$ python -q
>>> import numpy as np
>>> np.set_printoptions(precision=1, suppress=True, linewidth=120, floatmode="fixed")
>>> M = np.load("mat.npy")
>>> print(M)
[[  6   0  -6   3  -6   6   6]
 [ 12   0 -12   6 -12  12  12]
 [ -2   0   2  -1   2  -2  -2]
 [-14   0  14  -7  14 -14 -14]
 [ -8   0   8  -4   8  -8  -8]
 [-10   0  10  -5  10 -10 -10]
 [ 10   0 -10   5 -10  10  10]]
>>> print(np.round(np.linalg.norm(M) ** 2 / np.linalg.norm(M, 2) ** 2, 1))
1.0
>>> print(round(np.linalg.norm(M, "nuc"), 1))
58.1
>>> print(round(np.linalg.norm(M[2], 1), 1), round(float(np.linalg.norm(M[2], np.inf)), 1))
11.0 2.0
>>> print(np.linalg.norm(M, axis=1).argmax())
3
>>> print(round(float(np.linalg.norm(M[2] - M[6])), 1))
27.5
>>> r = np.linalg.matrix_rank(M)
>>> print(r)
1
>>> N = np.linalg.svd(M)[2][r:].T
>>> print(np.linalg.matrix_rank(M.T @ M), np.linalg.matrix_rank(M @ M.T))
1 1
>>> print([int(np.linalg.matrix_rank(np.delete(M, i, axis=0))) for i in range(7)])
[1, 1, 1, 1, 1, 1, 1]
>>> print([int(np.linalg.matrix_rank(M[:i])) for i in range(1, len(M) + 1)])
[1, 1, 1, 1, 1, 1, 1]
>>> print(N.shape)
(7, 6)
>>> print([round(float(x), 1) for x in np.linalg.svd(M, compute_uv=False)[:3]])
[58.1, 0.0, 0.0]
>>> print(np.linalg.cond(M) > 100)
True
>>> X = np.load("dump.npy")
>>> print(X)
[[  6.4 -11.5 -10.6 -16.1]
 [  4.3  -7.9   4.7 -10.0]
 [ -8.6  14.3 -22.3  16.9]
 [ -8.1  15.2 -17.5  19.1]
 [  1.3  -2.7 -14.8  -5.1]
 [  0.6  -1.4  16.7  -0.1]
 [ -2.5   4.5  -9.1   5.2]
 [  8.0 -14.7  -4.2 -20.1]
 [ -3.5   5.8  -4.1   6.9]
 [ -9.7  17.6  -2.8  23.0]
 [ -1.4   2.4   9.8   4.1]
 [  1.3  -1.4 -14.7  -3.2]
 [ -4.4   8.5   9.9  12.1]
 [-12.8  22.8 -16.3  28.9]
 [ -0.7   1.4  -7.1   1.2]
 [  7.2 -12.8  21.2 -15.1]
 [  1.8  -3.6 -16.0  -5.9]
 [  2.1  -4.0   4.3  -4.9]
 [-10.6  19.1 -13.1  24.1]
 [ -4.8   9.1 -15.2  11.0]
 [  1.8  -3.6 -10.7  -6.0]
 [  6.9 -12.0  -3.5 -16.0]
 [  4.5  -7.7  -7.5 -10.9]
 [  0.5  -1.8 -15.7  -4.0]
 [  2.0  -2.1  15.3  -1.3]
 [  9.4 -17.0  11.4 -21.9]
 [  3.2  -7.0  -3.6  -9.9]
 [ -5.3  10.2 -15.3  12.0]
 [  3.5  -6.9   2.7  -9.2]]
>>> Xs = (X - X.mean(axis=0)) / X.std(axis=0)
>>> print(np.argwhere(np.abs(Xs) > 2))
[[13  0]
 [13  1]
 [13  3]
 [15  2]]
>>> print(Xs.std(axis=0))
[1.0 1.0 1.0 1.0]
>>> b = np.linalg.lstsq(np.delete(Xs, 1, axis=1), Xs[:, 1])[0]
>>> print(np.abs(b).argmax())
2
>>> print(round(float(1 - np.var(Xs[:, 1] - np.delete(Xs, 1, axis=1) @ b)), 1))
1.0
>>> Q, vecs = np.linalg.qr(X[:, :2])[0], np.linalg.qr(X[:, 2:])[0]
>>> sv = np.linalg.svd(Q.T @ vecs, compute_uv=False)
>>> print(round(float(np.linalg.norm(Q @ Q.T - vecs @ vecs.T, 2)), 1))
1.0
>>> print(sv)
[1.0 0.3]
>>> data = np.loadtxt("block13.csv", delimiter=",")
>>> print(data)
[[-1.5  0.4 -1.4  2.2]
 [ 2.8  0.1 -1.0  0.4]
 [-1.4  1.4 -0.6 -2.2]
 [ 1.8 -0.1 -0.8 -2.3]
 [ 0.4 -1.1 -1.2  2.5]
 [ 2.2  0.0 -1.1 -1.6]
 [ 0.2 -0.9 -1.6 -2.3]
 [ 0.0  0.5 -2.7 -1.2]
 [ 2.9 -0.1  0.3  0.5]
 [-1.7  1.5  2.0 -0.3]
 [-0.6 -0.4 -2.3 -1.8]
 [-1.2 -0.4 -2.4 -1.2]
 [ 0.2  0.1  2.1 -2.1]
 [ 2.4 -0.6  0.8  1.5]
 [-1.1  1.9 -2.0 -0.1]
 [ 1.5 -1.6 -1.4  1.5]
 [ 0.5 -2.0  2.0  0.8]
 [ 0.2 -2.5  1.6 -0.5]
 [ 0.7  1.5 -2.5  0.5]
 [-1.9 -0.2  2.3  0.3]
 [ 2.6 -0.5 -0.2  1.3]
 [ 0.3  2.8  1.0 -0.4]
 [ 2.2  1.6 -0.4  1.2]
 [-1.9  0.6 -2.2  0.3]
 [-0.7 -1.6  2.4  0.3]
 [ 0.2  0.3  2.5  1.7]
 [-0.4  0.4  0.3  2.9]]
>>> x0 = np.array([1, 0, 0, 1])
>>> rhs = data @ x0
>>> print(np.round(np.linalg.solve(data.T @ data, data.T @ rhs), 1) + 0)
[1.0 0.0 0.0 1.0]
>>> print(rhs)
[ 0.7  3.2 -3.6 -0.5  2.9  0.6 -2.1 -1.2  3.4 -2.0 -2.4 -2.4 -1.9  3.9 -1.2  3.0  1.3 -0.3  1.2 -1.6  3.9 -0.1  3.4
 -1.6 -0.4  1.9  2.5]
>>> rng = np.random.default_rng(72226)
>>> rhs = rhs + 0.3 * rng.normal(size=27)
>>> print(rhs)
[ 0.7  3.0 -3.0 -0.7  2.5  0.1 -2.0 -1.0  3.5 -2.0 -2.4 -2.5 -2.0  4.1 -0.6  2.9  1.3  0.1  0.4 -1.9  3.7 -0.1  3.4
 -1.6 -0.7  1.8  2.4]
>>> b, *_ = np.linalg.lstsq(data, rhs)
>>> print(np.round(data.T @ (rhs - data @ b), 1) + 0)
[0.0 0.0 0.0 0.0]
>>> print(b.round())
[1.0 0.0 0.0 1.0]
>>> Y = data / np.linalg.norm(data, axis=1, keepdims=True)
>>> cov = Y @ Y.T
>>> print(np.linalg.norm(Y, axis=1))
[1.0 1.0 1.0 1.0 1.0 1.0 1.0 1.0 1.0 1.0 1.0 1.0 1.0 1.0 1.0 1.0 1.0 1.0 1.0 1.0 1.0 1.0 1.0 1.0 1.0 1.0 1.0]
>>> print((cov - 2 * np.eye(27)).round(6).argmax(axis=1))
[23  8 14  5 15  3 10 10 20 19 11 10  9 20 23  4 24 16 14  9 13  9  1 14 16 24  0]
>>> print(round(float(np.degrees(np.arccos(np.clip(cov[17, 20], -1, 1)))), 1))
84.9
>>> print(np.argwhere(np.triu(np.abs(cov) > 0.95, 1)))
[[ 3  5]
 [10 11]
 [10 25]
 [14 16]
 [18 24]]
>>> print(np.round(np.abs(np.linalg.svd(X)[2][-1]), 1) + 0)
[0.2 0.8 0.0 0.5]
>>> print([round(float(x), 1) for x in np.linalg.svd(X, compute_uv=False)[:3]])
[102.4, 58.3, 1.8]
>>> print(np.linalg.cond(X) > 100)
True
>>> print(np.linalg.matrix_rank(X, rtol=0.1))
2
>>> P = data @ np.linalg.solve(data.T @ data, data.T)
>>> print(np.allclose(P @ P, P))
True
>>> print(np.round(P @ data[:, 0], 1) + 0)
[-1.5  2.8 -1.4  1.8  0.4  2.2  0.2  0.0  2.9 -1.7 -0.6 -1.2  0.2  2.4 -1.1  1.5  0.5  0.2  0.7 -1.9  2.6  0.3  2.2
 -1.9 -0.7  0.2 -0.4]
>>> dist = np.linalg.norm(data[:, None] - data[None], axis=-1)
>>> print(dist[:5, :5])
[[0.0 4.7 4.6 5.6 2.4]
 [4.7 0.0 5.1 2.9 3.4]
 [4.6 5.1 0.0 3.5 5.7]
 [5.6 2.9 3.5 0.0 5.1]
 [2.4 3.4 5.7 5.1 0.0]]
>>> print((dist + 1e9 * np.eye(27)).round(6).argmin(axis=1))
[23  8 14  5 15  3 10 10 20 19 11 10  9 20 23  4 24 16 14  9 13  9  1 14 16 24  0]
>>> print(np.linalg.matrix_rank(dist ** 2))
6
>>> print(np.linalg.norm(data - data.mean(axis=0), axis=1))
[3.1 2.6 3.2 2.9 2.9 2.7 2.9 2.8 2.7 3.4 3.0 3.0 3.2 2.8 2.9 2.7 3.1 3.2 2.7 3.4 2.6 3.1 2.7 3.0 3.3 3.2 3.0]
>>> print(np.unravel_index(dist.round(6).argmax(), dist.shape))
(np.int64(10), np.int64(25))
>>> print(dist[10])
[4.3 4.3 2.6 2.9 4.6 3.1 1.3 1.3 4.9 5.1 0.0 0.9 4.5 5.4 2.9 4.2 5.4 4.7 3.3 5.2 4.9 4.9 4.9 2.7 5.3 6.0 5.4]
>>> print(np.flatnonzero(dist[10] < dist.mean() / 2))
[ 6  7 10 11]
>>> f = np.array([-1, 0, -3, 1, -1])
>>> A = np.array([np.roll(f, i) for i in range(5)])
>>> print(A)
[[-1  0 -3  1 -1]
 [-1 -1  0 -3  1]
 [ 1 -1 -1  0 -3]
 [-3  1 -1 -1  0]
 [ 0 -3  1 -1 -1]]
>>> z = rng.permutation(5)
>>> print(z)
[0 2 4 3 1]
>>> Y = A[z][:, z]
>>> print(np.diag(Y))
[-1 -1 -1 -1 -1]
>>> print(np.sort(np.abs(np.linalg.eigvals(Y))))
[1.4 1.4 4.0 4.5 4.5]
>>> print(round(float(np.linalg.det(Y)), 1), round(float(np.linalg.det(A[z])), 1))
-164.0 -164.0
>>> print(np.trace(Y))
-5
>>> z = rng.permutation(5)
>>> Y = A[:, z] * rng.choice([-1, 1], 5)
>>> print(Y)
[[-1  0  3 -1 -1]
 [-1 -1  0  3  1]
 [ 1 -1  1  0 -3]
 [-3  1  1  1  0]
 [ 0 -3 -1  1 -1]]
>>> U, _, Vh = np.linalg.svd(A.T @ Y)
>>> print(z)
[0 1 2 3 4]
>>> print(np.round(np.linalg.lstsq(A, Y)[0], 1) + 0)
[[ 1.0  0.0  0.0  0.0  0.0]
 [ 0.0  1.0  0.0  0.0  0.0]
 [ 0.0  0.0 -1.0  0.0  0.0]
 [ 0.0  0.0  0.0 -1.0  0.0]
 [ 0.0  0.0  0.0  0.0  1.0]]
>>> print(np.round(U @ Vh, 1) + 0)
[[ 1.0  0.0  0.0  0.0  0.0]
 [ 0.0  1.0  0.0  0.0  0.0]
 [ 0.0  0.0 -1.0  0.0  0.0]
 [ 0.0  0.0  0.0 -1.0  0.0]
 [ 0.0  0.0  0.0  0.0  1.0]]
>>> arr = np.load("sample2.npy")
>>> print(arr)
[[ 62 -45  30  12  -5]
 [-45 102  -8 -51  30]
 [ 30  -8  28  -8  -6]
 [ 12 -51  -8  70 -18]
 [ -5  30  -6 -18  36]]
>>> Y = arr / np.linalg.norm(arr, axis=1, keepdims=True)
>>> cov = Y @ Y.T
>>> print(cov.round(1) + 0)
[[ 1.0 -0.8  0.8  0.5 -0.5]
 [-0.8  1.0 -0.4 -0.9  0.8]
 [ 0.8 -0.4  1.0  0.0 -0.3]
 [ 0.5 -0.9  0.0  1.0 -0.8]
 [-0.5  0.8 -0.3 -0.8  1.0]]
>>> print((cov - 2 * np.eye(5)).round(6).argmax(axis=1))
[2 4 0 0 1]
>>> print((np.abs(cov) > 0.9).astype(int))
[[1 0 0 0 0]
 [0 1 0 0 0]
 [0 0 1 0 0]
 [0 0 0 1 0]
 [0 0 0 0 1]]
>>> J = np.load("a.npy")
>>> print(J.round(1) + 0)
[[-0.8  0.0  0.2]
 [ 0.5  0.7 -0.3]
 [ 0.9 -0.4 -0.2]
 [ 0.0 -0.8  0.2]
 [-1.0 -0.6  0.7]
 [ 0.9  0.6 -0.4]
 [ 1.0  0.7 -0.6]
 [ 0.7  0.1 -0.2]
 [-0.4  0.7 -0.1]
 [ 0.2 -0.2  0.0]
 [ 1.0 -0.5 -0.4]
 [-0.7  0.4  0.1]
 [ 1.0  0.5 -0.5]
 [-1.0 -0.6  0.7]
 [-0.8 -0.1  0.2]
 [ 0.3  0.6 -0.2]
 [ 1.0  0.6 -0.5]
 [ 0.0  0.0  0.0]
 [ 0.9 -0.5 -0.1]
 [-1.0 -0.3  0.7]
 [-1.0  0.3  0.7]
 [ 1.0  0.7 -0.7]
 [-1.0 -0.5  0.8]
 [-1.0 -0.6  0.7]
 [ 1.0 -0.1 -0.4]
 [-1.0 -0.1  0.6]]
>>> Xs = (J - J.mean(axis=0)) / J.std(axis=0)
>>> print(Xs.std(axis=0))
[1.0 1.0 1.0]
>>> print(np.argwhere(np.abs(Xs) > 2))
[]
>>> b = np.linalg.lstsq(np.delete(Xs, 0, axis=1), Xs[:, 0])[0]
>>> print(round(1 - np.var(Xs[:, 0] - np.delete(Xs, 0, axis=1) @ b), 1))
0.9
>>> print(b)
[-0.3 -1.1]
>>> print(np.abs(b).argmax())
1
>>> cov = np.cov(J, rowvar=False)
>>> print(cov.shape)
(3, 3)
>>> print(np.corrcoef(J.T))
[[ 1.0  0.4 -0.9]
 [ 0.4  1.0 -0.6]
 [-0.9 -0.6  1.0]]
>>> print(round(np.corrcoef(J[:, 0], J[:, 1])[0, 1], 1))
0.4
>>> print(np.argsort(-J.std(axis=0).round(6), kind="stable"))
[0 1 2]
>>> Q, vecs = np.linalg.qr(J[:, :2])[0], np.linalg.qr(J[:, 2:])[0]
>>> sv = np.linalg.svd(Q.T @ vecs, compute_uv=False)
>>> print((sv > 0.9).sum())
1
>>> print(round(float(np.linalg.norm(Q @ Q.T - vecs @ vecs.T, 2)), 1))
1.0
>>> W = np.array([[4, -3], [4, -4], [1, 3]])
>>> b = np.array([1, 2])
>>> act = np.maximum(J @ W + b, 0)
>>> print((act > 0).mean(axis=0))
[0.6 0.6]
>>> print(act)
[[0.0 4.8]
 [5.7 0.0]
 [2.8 0.1]
 [0.0 6.1]
 [0.0 9.5]
 [6.8 0.0]
 [7.3 0.0]
 [4.1 0.0]
 [2.2 0.0]
 [1.0 2.2]
 [2.5 0.0]
 [0.0 3.0]
 [6.4 0.0]
 [0.0 9.5]
 [0.0 5.6]
 [4.4 0.0]
 [6.6 0.0]
 [1.0 2.0]
 [2.3 0.9]
 [0.0 8.2]
 [0.0 5.9]
 [7.2 0.0]
 [0.0 9.5]
 [0.0 9.5]
 [4.0 0.0]
 [0.0 7.0]]
>>> basis = np.array([[2, -1, 0], [2, 0, -4]])
>>> print(W @ basis)
[[  2  -4  12]
 [  0  -4  16]
 [  8  -1 -12]]
>>> dist = np.linalg.norm(J[:, None] - J[None], axis=-1)
>>> print(np.unravel_index(dist.round(6).argmax(), dist.shape))
(np.int64(21), np.int64(22))
>>> print(dist[3])
[1.2 1.7 1.1 0.0 1.1 1.9 2.1 1.3 1.7 0.7 1.2 1.4 1.8 1.1 1.1 1.6 1.9 0.9 1.0 1.3 1.6 2.1 1.2 1.1 1.4 1.3]
>>> print(np.linalg.norm(J, axis=1))
[0.8 0.9 1.1 0.9 1.4 1.2 1.4 0.7 0.8 0.3 1.2 0.8 1.2 1.4 0.9 0.7 1.2 0.1 1.0 1.3 1.3 1.4 1.4 1.4 1.1 1.2]
>>> print(dist[3].round(6).argsort(kind="stable")[:4])
[ 3  9 17 18]
>>> print(np.linalg.matrix_rank(dist ** 2))
5
>>> m1 = np.loadtxt("data.csv", delimiter=",")
>>> print(m1)
[[ 2.0  1.0  3.0 -2.0 -2.0  0.0]
 [ 0.0  0.0 -1.0 -1.0  1.0  0.0]
 [ 0.0  1.0  3.0 -1.0 -1.0  0.0]
 [ 3.0 -1.0  0.0  0.0  1.0  0.0]
 [ 0.0 -1.0  1.0  3.0  2.0  0.0]
 [ 0.0  0.0  0.0  0.0  0.0  9.0]]
>>> # splits into 2 blocks
>>> z = rng.permutation(6)
>>> print(z)
[3 4 1 0 2 5]
>>> Y = m1[z][:, z]
>>> print(np.allclose(Y, m1))
False
>>> print(np.diag(Y))
[0.0 2.0 0.0 2.0 3.0 9.0]
>>> print(round(np.linalg.det(Y), 1), round(np.linalg.det(m1[z]), 1))
-63.0 63.0
>>> print(np.trace(Y))
16.0
>>> print(Y)
[[ 0.0  1.0 -1.0  3.0  0.0  0.0]
 [ 3.0  2.0 -1.0  0.0  1.0  0.0]
 [-1.0  1.0  0.0  0.0 -1.0  0.0]
 [-2.0 -2.0  1.0  2.0  3.0  0.0]
 [-1.0 -1.0  1.0  0.0  3.0  0.0]
 [ 0.0  0.0  0.0  0.0  0.0  9.0]]
>>> U, sv, Vh = np.linalg.svd(Y, full_matrices=False)
>>> print(np.abs(U[:, 0]).round(6).argmax())
5
>>> print(U.shape, sv.shape, Vh.shape)
(6, 6) (6,) (6, 6)
>>> K = np.array([[4, -2, 0, 0, 0, 0],
...     [-1, -4, 0, 0, 0, 0],
...     [2, 0, 0, 0, 0, 0],
...     [0, 0, 4, -2, 0, 0],
...     [0, 0, -1, -4, 0, 0],
...     [0, 0, 2, 0, 0, 0],
...     [0, 0, 0, 0, 4, -2],
...     [0, 0, 0, 0, -1, -4],
...     [0, 0, 0, 0, 2, 0]])
>>> print(K)
[[ 4 -2  0  0  0  0]
 [-1 -4  0  0  0  0]
 [ 2  0  0  0  0  0]
 [ 0  0  4 -2  0  0]
 [ 0  0 -1 -4  0  0]
 [ 0  0  2  0  0  0]
 [ 0  0  0  0  4 -2]
 [ 0  0  0  0 -1 -4]
 [ 0  0  0  0  2  0]]
>>> print(np.linalg.svd(K, compute_uv=False))
[5.0 5.0 5.0 4.1 4.1 4.1]
>>> print(np.unravel_index(np.abs(K).argmax(), K.shape))
(np.int64(0), np.int64(0))
>>> print(np.diff(K, axis=0))
[[-5 -2  0  0  0  0]
 [ 3  4  0  0  0  0]
 [-2  0  4 -2  0  0]
 [ 0  0 -5 -2  0  0]
 [ 0  0  3  4  0  0]
 [ 0  0 -2  0  4 -2]
 [ 0  0  0  0 -5 -2]
 [ 0  0  0  0  3  4]]
>>> print(K.sum(axis=1))
[ 2 -5  2  2 -5  2  2 -5  2]
>>> print(np.count_nonzero(K))
15
>>> print(K.sum(axis=0))
[ 5 -6  5 -6  5 -6]
